>>> import numpy as np
>>> import numpy.linalg as la
>>> np.set_printoptions(precision=1, suppress=True, linewidth=140)
>>> def tidy(a):
...     return np.round(a, 1) + 0
... 
>>> m1 = np.load("m.npy")
>>> print(tidy(m1))
[[-0.3  0.   0.  -0.3  0.6  0.1 -0.2  0.1  0.2  0.3]
 [ 0.4 -0.6  0.2  0.   0.3 -0.2 -0.2  0.1  0.  -0.3]
 [ 0.2  0.  -0.1 -0.2 -0.2  0.  -0.3 -0.3  0.   0.1]
 [ 0.1  0.3  0.  -0.2  0.  -0.5 -0.4  0.2  0.4  0.1]
 [-0.2 -0.1 -0.4 -0.2 -0.3  0.5 -0.4  0.  -0.1 -0.2]
 [-0.2 -0.1  0.2  0.3  0.1 -0.3 -0.3  0.1 -0.4 -0.1]
 [ 0.1  0.3  0.   0.1  0.5  0.4  0.1 -0.1  0.  -0.3]
 [ 0.  -0.1  0.   0.5  0.   0.1  0.  -0.6  0.5  0.1]
 [ 0.3  0.2  0.6 -0.4  0.   0.2 -0.3 -0.3 -0.1 -0.1]
 [ 0.4 -0.4 -0.2 -0.4  0.   0.   0.4  0.1  0.1  0.1]
 [-0.2  0.1  0.  -0.1 -0.1 -0.1  0.   0.1  0.4 -0.7]
 [ 0.1  0.2  0.4  0.1 -0.3  0.1  0.2  0.4  0.   0.1]
 [ 0.5  0.1 -0.3  0.4  0.1  0.3 -0.3  0.4  0.1  0.1]
 [-0.3 -0.4  0.4  0.1 -0.1  0.4 -0.1  0.3  0.3  0.2]]
>>> # columns are unit length and at right angles
>>> U, sig, Vh = la.svd(m1, full_matrices=False)
>>> print((sig > 1e-8).sum())
10
>>> print(tidy(np.cumsum(sig ** 2) / np.sum(sig ** 2)))
[0.1 0.2 0.3 0.4 0.5 0.6 0.7 0.8 0.9 1. ]
>>> print(U.shape, sig.shape, Vh.shape)
(14, 10) (10,) (10, 10)
>>> print(tidy(U.T @ U))
[[1. 0. 0. 0. 0. 0. 0. 0. 0. 0.]
 [0. 1. 0. 0. 0. 0. 0. 0. 0. 0.]
 [0. 0. 1. 0. 0. 0. 0. 0. 0. 0.]
 [0. 0. 0. 1. 0. 0. 0. 0. 0. 0.]
 [0. 0. 0. 0. 1. 0. 0. 0. 0. 0.]
 [0. 0. 0. 0. 0. 1. 0. 0. 0. 0.]
 [0. 0. 0. 0. 0. 0. 1. 0. 0. 0.]
 [0. 0. 0. 0. 0. 0. 0. 1. 0. 0.]
 [0. 0. 0. 0. 0. 0. 0. 0. 1. 0.]
 [0. 0. 0. 0. 0. 0. 0. 0. 0. 1.]]
>>> print(tidy(sig / sig[0]))
[1. 1. 1. 1. 1. 1. 1. 1. 1. 1.]
>>> mat = np.load("case7.npy")
>>> print(tidy(mat))
[[ -3.2 -24.8  -6.2 -17.3  -9.5  -8.2  -6.9   4.    2.8 -14.4  -6.5 -18.5]
 [ -3.2 -24.5  -6.1 -17.1  -9.3  -8.   -6.9   4.    2.8 -14.2  -6.4 -18.3]
 [ -3.1 -23.2  -5.7 -16.4  -8.6  -7.4  -6.5   3.8   2.9 -13.4  -6.  -17.2]
 [ -2.8 -17.6  -4.  -13.   -5.7  -4.8  -5.1   2.7   3.   -9.7  -4.4 -12.7]
 [ -2.7 -17.   -3.8 -12.6  -5.3  -4.5  -4.9   2.6   3.   -9.3  -4.2 -12.1]
 [ -2.6 -15.2  -3.3 -11.5  -4.4  -3.7  -4.5   2.2   3.   -8.1  -3.7 -10.7]
 [ -2.6 -14.4  -3.1 -11.   -4.   -3.3  -4.3   2.1   3.   -7.6  -3.5 -10.1]
 [ -2.5 -12.4  -2.6  -9.8  -3.   -2.5  -3.8   1.6   2.9  -6.4  -2.9  -8.5]
 [ -2.4 -12.1  -2.5  -9.6  -2.9  -2.4  -3.7   1.6   2.9  -6.2  -2.8  -8.3]
 [ -2.4 -11.8  -2.4  -9.4  -2.8  -2.3  -3.6   1.5   2.9  -6.   -2.8  -8.1]
 [ -2.4 -11.8  -2.4  -9.4  -2.7  -2.2  -3.6   1.5   2.9  -6.   -2.7  -8. ]
 [ -2.4 -11.6  -2.4  -9.3  -2.7  -2.2  -3.6   1.5   2.9  -5.9  -2.7  -7.9]
 [ -2.3  -9.2  -1.8  -7.8  -1.6  -1.3  -3.    1.    2.7  -4.4  -2.   -6.1]
 [ -2.2  -7.7  -1.5  -6.8  -1.   -0.8  -2.6   0.6   2.5  -3.5  -1.7  -4.9]
 [ -2.1  -6.6  -1.3  -6.1  -0.5  -0.4  -2.4   0.4   2.3  -2.9  -1.4  -4.1]
 [ -2.   -5.4  -1.1  -5.3  -0.1  -0.1  -2.1   0.1   2.1  -2.2  -1.1  -3.3]
 [ -2.   -5.3  -1.   -5.2  -0.1  -0.1  -2.1   0.1   2.1  -2.2  -1.1  -3.2]
 [ -2.   -5.1  -1.   -5.1   0.    0.   -2.    0.    2.   -2.1  -1.   -3.1]
 [ -1.9  -4.2  -0.9  -4.5   0.2   0.2  -1.8  -0.2   1.8  -1.6  -0.8  -2.5]
 [ -1.8  -3.2  -0.8  -3.7   0.5   0.3  -1.6  -0.4   1.5  -1.1  -0.6  -1.8]
 [ -1.8  -3.2  -0.8  -3.7   0.5   0.3  -1.6  -0.4   1.5  -1.1  -0.6  -1.8]
 [ -1.7  -2.4  -0.7  -3.    0.6   0.4  -1.4  -0.6   1.2  -0.7  -0.4  -1.3]
 [ -1.7  -2.3  -0.7  -3.    0.6   0.4  -1.4  -0.6   1.1  -0.7  -0.4  -1.3]
 [ -1.6  -1.7  -0.7  -2.5   0.6   0.4  -1.2  -0.7   0.8  -0.4  -0.3  -0.9]
 [ -1.6  -1.7  -0.7  -2.5   0.6   0.4  -1.2  -0.7   0.8  -0.4  -0.3  -0.9]
 [ -1.5  -1.4  -0.6  -2.2   0.6   0.3  -1.1  -0.7   0.7  -0.3  -0.3  -0.8]
 [ -1.3  -1.1  -0.6  -1.8   0.5   0.2  -1.   -0.7   0.4  -0.2  -0.2  -0.6]
 [ -1.3  -1.   -0.6  -1.7   0.4   0.2  -0.9  -0.7   0.4  -0.2  -0.2  -0.5]
 [ -1.3  -0.9  -0.6  -1.6   0.4   0.2  -0.9  -0.7   0.3  -0.2  -0.2  -0.5]
 [ -1.   -0.6  -0.5  -1.1   0.3   0.   -0.7  -0.6   0.1  -0.1  -0.2  -0.4]
 [ -0.7  -0.4  -0.4  -0.8   0.1   0.   -0.5  -0.5   0.   -0.1  -0.1  -0.3]
 [ -0.6  -0.3  -0.4  -0.7   0.1   0.   -0.5  -0.4   0.   -0.1  -0.1  -0.3]
 [ -0.6  -0.3  -0.4  -0.6   0.1   0.   -0.4  -0.4   0.   -0.1  -0.1  -0.3]
 [ -0.6  -0.3  -0.4  -0.6   0.1   0.   -0.4  -0.4   0.   -0.1  -0.1  -0.2]
 [ -0.4  -0.2  -0.2  -0.4   0.   -0.1  -0.3  -0.3  -0.1  -0.1  -0.1  -0.2]
 [  0.3   0.2   0.3   0.3   0.    0.1   0.2   0.2   0.1   0.1   0.1   0.2]
 [  1.1   0.6   1.    1.1   0.3   0.6   0.9   0.9   0.5   0.4   0.4   0.7]
 [  2.3   1.6   2.4   2.3   1.    1.7   2.    1.8   1.5   1.3   1.    2. ]
 [  3.3   2.6   3.7   3.3   1.9   2.8   2.9   2.6   2.4   2.2   1.5   3.2]
 [  5.3   5.    6.6   5.6   4.2   5.5   5.    4.1   4.6   4.3   2.8   6.1]
 [  6.7   7.    8.9   7.4   6.1   7.8   6.6   5.1   6.4   6.2   4.    8.6]
 [  7.6   8.3  10.2   8.4   7.3   9.2   7.5   5.7   7.4   7.4   4.6  10.2]
 [  7.7   8.5  10.5   8.6   7.6   9.5   7.7   5.8   7.6   7.6   4.8  10.5]
 [  9.1  10.8  12.9  10.5   9.7  12.    9.3   6.8   9.5   9.6   5.9  13.2]
 [ 14.7  21.4  23.1  18.5  19.7  23.2  16.2  10.4  17.4  19.1  11.3  25.5]
 [ 18.5  29.5  30.6  24.3  27.3  31.5  21.1  12.7  23.1  26.3  15.3  34.8]
 [ 21.3  36.   36.2  28.9  33.3  38.   24.9  14.3  27.5  32.   18.4  42. ]
 [ 23.5  40.9  40.5  32.3  37.8  43.   27.7  15.5  30.8  36.3  20.7  47.6]]
>>> G = np.cov(mat, rowvar=False)
>>> print(tidy(np.corrcoef(mat.T)))
[[1.  0.9 1.  0.9 1.  1.  1.  0.9 0.9 1.  1.  1. ]
 [0.9 1.  0.9 1.  1.  0.9 1.  0.7 0.8 1.  1.  1. ]
 [1.  0.9 1.  0.9 1.  1.  1.  0.9 1.  1.  1.  1. ]
 [0.9 1.  0.9 1.  1.  1.  1.  0.7 0.8 1.  1.  1. ]
 [1.  1.  1.  1.  1.  1.  1.  0.8 0.9 1.  1.  1. ]
 [1.  0.9 1.  1.  1.  1.  1.  0.9 0.9 1.  1.  1. ]
 [1.  1.  1.  1.  1.  1.  1.  0.9 0.9 1.  1.  1. ]
 [0.9 0.7 0.9 0.7 0.8 0.9 0.9 1.  1.  0.8 0.8 0.8]
 [0.9 0.8 1.  0.8 0.9 0.9 0.9 1.  1.  0.9 0.9 0.9]
 [1.  1.  1.  1.  1.  1.  1.  0.8 0.9 1.  1.  1. ]
 [1.  1.  1.  1.  1.  1.  1.  0.8 0.9 1.  1.  1. ]
 [1.  1.  1.  1.  1.  1.  1.  0.8 0.9 1.  1.  1. ]]
>>> print(np.argwhere(np.triu(np.abs(np.corrcoef(mat.T)) > 0.8, 1)))
[[ 0  1]
 [ 0  2]
 [ 0  3]
 [ 0  4]
 [ 0  5]
 [ 0  6]
 [ 0  7]
 [ 0  8]
 [ 0  9]
 [ 0 10]
 [ 0 11]
 [ 1  2]
 [ 1  3]
 [ 1  4]
 [ 1  5]
 [ 1  6]
 [ 1  9]
 [ 1 10]
 [ 1 11]
 [ 2  3]
 [ 2  4]
 [ 2  5]
 [ 2  6]
 [ 2  7]
 [ 2  8]
 [ 2  9]
 [ 2 10]
 [ 2 11]
 [ 3  4]
 [ 3  5]
 [ 3  6]
 [ 3  8]
 [ 3  9]
 [ 3 10]
 [ 3 11]
 [ 4  5]
 [ 4  6]
 [ 4  7]
 [ 4  8]
 [ 4  9]
 [ 4 10]
 [ 4 11]
 [ 5  6]
 [ 5  7]
 [ 5  8]
 [ 5  9]
 [ 5 10]
 [ 5 11]
 [ 6  7]
 [ 6  8]
 [ 6  9]
 [ 6 10]
 [ 6 11]
 [ 7  8]
 [ 7 10]
 [ 8  9]
 [ 8 10]
 [ 8 11]
 [ 9 10]
 [ 9 11]
 [10 11]]
>>> print(tidy(np.polyfit(mat[:, 4], mat[:, 1], 1)))
[ 1.4 -4.6]
>>> print(tidy(la.eigvalsh(G)[::-1]))
[1024.1   31.7    4.2    0.     0.     0.     0.     0.     0.     0.     0.     0. ]
>>> print(tidy(mat.std(axis=0)))
[ 6.4 13.2 10.  10.5  9.3 10.4  7.5  3.9  6.7 10.   5.5 13.2]
>>> print(tidy(np.corrcoef(mat[:, 4], mat[:, 1])[0, 1]))
1.0
